In [1]: import numpy as np

In [2]: np.set_printoptions(suppress=True, linewidth=120)

In [3]: def rnd(a):
   ...:     return np.round(a, 3) + 0
   ...: 

In [4]: F = np.load("mat.npy")

In [5]: print(F)
[[ 4  5  6]
 [ 7  8  9]
 [10 11 12]
 [13 14 15]]

In [6]: F.mean(axis=0)
Out[6]: array([ 8.5,  9.5, 10.5])

In [7]: rnd(np.linalg.svd(F, compute_uv=False))
Out[7]: array([35.002,  0.939,  0.   ])

In [8]: np.abs(F).max()
Out[8]: np.int64(15)

In [9]: rnd(np.linalg.norm(F))
Out[9]: np.float64(35.014)

In [10]: F - F[0]
Out[10]: 
array([[0, 0, 0],
       [3, 3, 3],
       [6, 6, 6],
       [9, 9, 9]])

In [11]: np.unravel_index(np.abs(F).argmax(), F.shape)
Out[11]: (np.int64(3), np.int64(2))

In [12]: F[4]
IndexError: index 4 is out of bounds for axis 0 with size 4


In [13]: np.diff(F, axis=0)
Out[13]: 
array([[3, 3, 3],
       [3, 3, 3],
       [3, 3, 3]])

In [14]: rng = np.random.default_rng(80362)

In [15]: A2 = F + rng.integers(-2, 3, (4, 2)) @ rng.integers(-2, 3, (2, 3))

In [16]: A2
Out[16]: 
array([[ 7,  7,  5],
       [ 9,  8,  7],
       [ 7,  9, 13],
       [11, 14, 17]])

In [17]: np.linalg.matrix_rank(A2 - F, tol=1e-8)
Out[17]: np.int64(2)

In [18]: A2 - F
Out[18]: 
array([[ 3,  2, -1],
       [ 2,  0, -2],
       [-3, -2,  1],
       [-2,  0,  2]])

In [19]: A2 = np.array([[-2, 2, 0], [2, 0, -2], [-2, 2, -1]])

In [20]: np.einsum("ij,ij->i", F, F)
Out[20]: array([ 77, 194, 365, 590])

In [21]: np.linalg.matrix_rank(F @ A2)
Out[21]: np.int64(2)

In [22]: np.einsum("ij->j", F)
Out[22]: array([34, 38, 42])

In [23]: np.einsum("ik,kj->ij", F, A2)
Out[23]: 
array([[-10,  20, -16],
       [-16,  32, -25],
       [-22,  44, -34],
       [-28,  56, -43]])

In [24]: print(np.linalg.matrix_rank(np.vstack([F, A2.T])))
3

In [25]: U, sig, Vt = np.linalg.svd(F)

In [26]: V = Vt[:(sig > 1e-8).sum()]

In [27]: x = F[3] + -2 * F[2] + rng.integers(2) * np.eye(3)[2]

In [28]: x
Out[28]: array([-7., -8., -8.])

In [29]: print(rnd(V.T @ V))
[[ 0.833  0.333 -0.167]
 [ 0.333  0.333  0.333]
 [-0.167  0.333  0.833]]

In [30]: np.linalg.matrix_rank(np.vstack([F, x]))
Out[30]: np.int64(3)

In [31]: arr = np.array([[23, 3, 10, 1, -4, -5, 4],
    ...:     [3, 7, 2, 1, 8, 9, 6],
    ...:     [10, 2, 12, -6, 0, 2, 4],
    ...:     [1, 1, -6, 20, 2, 1, 11],
    ...:     [-4, 8, 0, 2, 12, 14, 8],
    ...:     [-5, 9, 2, 1, 14, 17, 10],
    ...:     [4, 6, 4, 11, 8, 10, 15]])

In [32]: A2 = arr / np.linalg.norm(arr, axis=1, keepdims=True)

In [33]: cov = A2 @ A2.T

In [34]: np.argwhere(np.triu(np.abs(cov) > 0.95, 1))
Out[34]: array([[4, 5]])

In [35]: evals, V = np.linalg.eigvalsh(arr)
ValueError: too many values to unpack (expected 2)


In [36]: evals, V = np.linalg.eigh(arr)

In [37]: np.abs(V[:, -1]).round(6).argmax()
Out[37]: np.int64(5)

In [38]: rnd(np.abs(V[:, -1]))
Out[38]: array([0.044, 0.329, 0.05 , 0.293, 0.478, 0.565, 0.505])

In [39]: rnd(V.T @ V)
Out[39]: 
array([[1., 0., 0., 0., 0., 0., 0.],
       [0., 1., 0., 0., 0., 0., 0.],
       [0., 0., 1., 0., 0., 0., 0.],
       [0., 0., 0., 1., 0., 0., 0.],
       [0., 0., 0., 0., 1., 0., 0.],
       [0., 0., 0., 0., 0., 1., 0.],
       [0., 0., 0., 0., 0., 0., 1.]])

In [40]: rnd(V @ np.diag(evals) @ V.T)
Out[40]: 
array([[23.,  3., 10.,  1., -4., -5.,  4.],
       [ 3.,  7.,  2.,  1.,  8.,  9.,  6.],
       [10.,  2., 12., -6.,  0.,  2.,  4.],
       [ 1.,  1., -6., 20.,  2.,  1., 11.],
       [-4.,  8.,  0.,  2., 12., 14.,  8.],
       [-5.,  9.,  2.,  1., 14., 17., 10.],
       [ 4.,  6.,  4., 11.,  8., 10., 15.]])

In [41]: idx = rng.permutation(7)

In [42]: idx
Out[42]: array([1, 6, 0, 5, 2, 3, 4])

In [43]: A2 = arr[idx][:, idx]

In [44]: print(rnd(np.sort(np.abs(np.linalg.eigvals(A2)))))
[ 0.     0.     0.     5.943 24.495 31.461 44.101]

In [45]: np.allclose(A2, arr)
Out[45]: False

In [46]: A2 = F / np.sqrt((F ** 2).mean(axis=1, keepdims=True))

In [47]: np.linalg.matrix_rank(A2) == np.linalg.matrix_rank(F)
Out[47]: np.True_

In [48]: F - F.mean(axis=1, keepdims=True)
Out[48]: 
array([[-1.,  0.,  1.],
       [-1.,  0.,  1.],
       [-1.,  0.,  1.],
       [-1.,  0.,  1.]])

In [49]: rnd(np.linalg.norm(A2, axis=1))
Out[49]: array([1.732, 1.732, 1.732, 1.732])

In [50]: np.abs(np.diag(np.linalg.qr(arr)[1])) > 1e-9
Out[50]: array([ True,  True,  True,  True, False, False, False])

In [51]: np.allclose(arr[:-1].T @ np.linalg.lstsq(arr[:-1].T, arr[-1])[0], arr[-1])
Out[51]: True

In [52]: data = np.load("run16.npy")

In [53]: data
Out[53]: 
array([[5, 0, 0, 0],
       [2, 3, 0, 0],
       [0, 0, 5, 0],
       [3, 4, 1, 0]])

In [54]: rnd(np.trace(np.linalg.pinv(data) @ data))
Out[54]: np.float64(3.0)

In [55]: np.abs(np.diag(np.linalg.qr(data)[1])) > 1e-9
Out[55]: array([ True,  True,  True, False])

In [56]: idx = rng.permutation(4)

In [57]: idx
Out[57]: array([1, 2, 3, 0])

In [58]: A2 = data[idx][:, idx]

In [59]: print(np.diag(A2))
[3 5 0 5]

In [60]: A2
Out[60]: 
array([[3, 0, 0, 2],
       [0, 5, 0, 0],
       [4, 1, 0, 3],
       [0, 0, 0, 5]])

In [61]: rnd(np.linalg.det(A2)), rnd(np.linalg.det(data[idx]))
Out[61]: (np.float64(0.0), np.float64(0.0))

In [62]: hat = np.triu(np.array([[-3, 0, 3, -3], [3, -2, 1, -1], [1, -2, 2, 2], [0, 1, 3, 3]]), 1) + np.eye(4)

In [63]: A2 = hat @ data @ np.linalg.inv(hat)

In [64]: A2
Out[64]: 
array([[ -4., -12.,  36., -96.],
       [ -1.,  -1.,   8., -20.],
       [  6.,   8., -19.,  64.],
       [  3.,   4., -12.,  37.]])

In [65]: np.linalg.matrix_rank(A2)
Out[65]: np.int64(3)

In [66]: K = np.load("data.npy")

In [67]: K
Out[67]: 
array([[  0,   0,   0,   0],
       [  0,   0,   0,   0],
       [ 45, -20,  45, -20],
       [-20,  -5, -20,  -5]])

In [68]: U, sig, Vt = np.linalg.svd(K)

In [69]: print(rnd(sig))
[73.561 16.993  0.     0.   ]

In [70]: A2 = U[:, :2] @ np.diag(sig[:2]) @ Vt[:2]

In [71]: rnd(np.abs(K - A2).max())
Out[71]: np.float64(0.0)

In [72]: np.linalg.matrix_rank(K)
Out[72]: np.int64(2)

In [73]: K.sum(axis=0)
Out[73]: array([ 25, -25,  25, -25])

In [74]: print(K.sum(axis=1))
[  0   0  50 -50]

In [75]: np.linalg.rank(K)
AttributeError: module 'numpy.linalg' has no attribute 'rank'


In [76]: print(K - K[0])
[[  0   0   0   0]
 [  0   0   0   0]
 [ 45 -20  45 -20]
 [-20  -5 -20  -5]]

In [77]: print(K.shape)
(4, 4)

In [78]: np.kron(np.eye(2, dtype=int), K)
Out[78]: 
array([[  0,   0,   0,   0,   0,   0,   0,   0],
       [  0,   0,   0,   0,   0,   0,   0,   0],
       [ 45, -20,  45, -20,   0,   0,   0,   0],
       [-20,  -5, -20,  -5,   0,   0,   0,   0],
       [  0,   0,   0,   0,   0,   0,   0,   0],
       [  0,   0,   0,   0,   0,   0,   0,   0],
       [  0,   0,   0,   0,  45, -20,  45, -20],
       [  0,   0,   0,   0, -20,  -5, -20,  -5]])

In [79]: np.poly(K)
Out[79]: array([   1.,  -40., -625.,    0.,    0.])

In [80]: rnd(np.linalg.eigvals(K))
Out[80]: array([ 52.016, -12.016,   0.   ,   0.   ])

In [81]: rnd(np.linalg.det(K[::-1]))
Out[81]: np.float64(0.0)

In [82]: rnd(np.linalg.eigvals(K).sum().real)
Out[82]: np.float64(40.0)

In [83]: rnd(np.linalg.norm(K, "nuc"))
Out[83]: np.float64(90.554)

In [84]: np.linalg.norm(K, axis=1).argmax()
Out[84]: np.int64(2)

In [85]: print(rnd(np.linalg.norm(K) ** 2 / np.linalg.norm(K, 2) ** 2))
1.053

In [86]: rnd(np.linalg.norm(K, 2))
Out[86]: np.float64(73.561)

In [87]: rnd(np.linalg.norm(K, 2) / np.linalg.norm(K))
Out[87]: np.float64(0.974)

In [88]: np.linalg.cond(K) > 100
Out[88]: np.True_

In [89]: J = np.array([[-2.5, -0.2, 0.5, -0.7],
    ...:     [-1.1, -0.6, 0.5, -1.1],
    ...:     [1.7, 1.0, -0.5, 0.9],
    ...:     [0.1, -1.1, -0.8, 0.7],
    ...:     [0.7, 0.4, 0.1, 1.0],
    ...:     [-1.6, 0.7, 0.2, 2.1],
    ...:     [-1.5, 1.5, -0.4, -0.9]])

In [90]: J[:, 0] *= 5

In [91]: J
Out[91]: 
array([[-12.5,  -0.2,   0.5,  -0.7],
       [ -5.5,  -0.6,   0.5,  -1.1],
       [  8.5,   1. ,  -0.5,   0.9],
       [  0.5,  -1.1,  -0.8,   0.7],
       [  3.5,   0.4,   0.1,   1. ],
       [ -8. ,   0.7,   0.2,   2.1],
       [ -7.5,   1.5,  -0.4,  -0.9]])

In [92]: U, sig, Vt = np.linalg.svd(arr)

In [93]: rnd(sig)
Out[93]: array([44.101, 31.461, 24.495,  5.943,  0.   ,  0.   ,  0.   ])

In [94]: np.argmax(sig[:-1] / (sig[1:] + 1e-6)) + 1
Out[94]: np.int64(4)

In [95]: A2 = U[:, :4] @ np.diag(sig[:4]) @ Vt[:4]

In [96]: rnd(A2)
Out[96]: 
array([[23.,  3., 10.,  1., -4., -5.,  4.],
       [ 3.,  7.,  2.,  1.,  8.,  9.,  6.],
       [10.,  2., 12., -6.,  0.,  2.,  4.],
       [ 1.,  1., -6., 20.,  2.,  1., 11.],
       [-4.,  8.,  0.,  2., 12., 14.,  8.],
       [-5.,  9.,  2.,  1., 14., 17., 10.],
       [ 4.,  6.,  4., 11.,  8., 10., 15.]])

In [97]: rnd(np.linalg.norm(arr - A2) / np.linalg.norm(arr))
Out[97]: np.float64(0.0)

In [98]: rnd(np.linalg.norm(arr - A2, 2)), rnd(sig[4])
Out[98]: (np.float64(0.0), np.float64(0.0))

In [99]: np.linalg.matrix_rank(A2)
Out[99]: np.int64(4)

In [100]: M = np.array([[1, 1, 1, 1, -1, -1, -1, -1],
     ...:     [1, -1, 1, -1, -1, 1, -1, 1],
     ...:     [1, -1, -1, 1, 1, -1, -1, 1],
     ...:     [1, 1, -1, -1, -1, -1, 1, 1]])

In [101]: r0 = np.array([0, 0])

In [102]: np.cross(M[0, :3], M[3, :3])
Out[102]: array([-2,  2,  0])

In [103]: np.correlate(M[0], M[3], "full")
Out[103]: array([ 1,  2,  1,  0, -3, -6, -3,  0,  3,  6,  3,  0, -1, -2, -1])

In [104]: np.convolve(M[0], r0)
Out[104]: array([0, 0, 0, 0, 0, 0, 0, 0, 0])

In [105]: w1 = np.array([[0, 3],
     ...:     [-2, 1],
     ...:     [-3, 3],
     ...:     [2, 1],
     ...:     [0, 1],
     ...:     [-2, -1],
     ...:     [-2, 0],
     ...:     [-3, -2]])

In [106]: coef = np.array([1, -3])

In [107]: H = np.maximum(M @ w1 + coef, 0)

In [108]: H
Out[108]: 
array([[5, 7],
       [0, 0],
       [9, 0],
       [0, 0]])

In [109]: Z = np.array([[-3, 4, 1], [5, -4, -2]])

In [110]: (H @ Z).round(6).argmax(axis=1)
Out[110]: array([0, 0, 1, 0])

In [111]: print(H @ Z)
[[ 20  -8  -9]
 [  0   0   0]
 [-27  36   9]
 [  0   0   0]]
